% python3 -q
>>> import numpy as np
>>> np.set_printoptions(precision=3, suppress=True, linewidth=100)
>>> J = np.loadtxt("x.csv", delimiter=",")
>>> print(J)
[[ 0.866  0.5    0.     0.   ]
 [-0.5    0.866  0.     0.   ]
 [ 0.     0.     1.     0.   ]
 [ 0.     0.     0.     1.   ]]
>>> theta = np.radians(120)
>>> r_ = np.eye(4)
>>> r_[2, 2] = r_[1, 1] = np.cos(theta)
>>> r_[2, 1], r_[1, 2] = -np.sin(theta), np.sin(theta)
>>> r_
array([[ 1.   ,  0.   ,  0.   ,  0.   ],
       [ 0.   , -0.5  ,  0.866,  0.   ],
       [ 0.   , -0.866, -0.5  ,  0.   ],
       [ 0.   ,  0.   ,  0.   ,  1.   ]])
>>> other = J @ r_.T
>>> print(np.abs(other - J).max(axis=0))
[0.    1.299 1.5   0.   ]
>>> other = np.array([[0, 1, 5], [3, 2, 0], [3, 2, 3], [2, 0, 1]])
>>> print(np.linalg.matrix_rank(np.vstack([J, other.T])))
4
>>> J @ other
array([[ 1.5  ,  1.866,  4.33 ],
       [ 2.598,  1.232, -2.5  ],
       [ 3.   ,  2.   ,  3.   ],
       [ 2.   ,  0.   ,  1.   ]])
>>> print(np.linalg.matrix_rank(J @ other))
3
>>> np.einsum("ik,kj->ij", J, other)
array([[ 1.5  ,  1.866,  4.33 ],
       [ 2.598,  1.232, -2.5  ],
       [ 3.   ,  2.   ,  3.   ],
       [ 2.   ,  0.   ,  1.   ]])
>>> np.vstack([J, other.T]).shape
(7, 4)
>>> rng = np.random.default_rng(60409)
>>> z = rng.permutation(4)
>>> z
array([2, 1, 0, 3])
>>> other = J[z][:, z]
>>> np.allclose(other, J)
False
>>> np.diag(other)
array([1.   , 0.866, 0.866, 1.   ])
>>> Q, vecs = np.linalg.qr(J[:, :1])[0], np.linalg.qr(J[:, 1:])[0]
>>> sig = np.linalg.svd(Q.T @ vecs, compute_uv=False)
>>> print((sig > 0.9).sum())
0
>>> sig.round(3) + 0
array([0.])
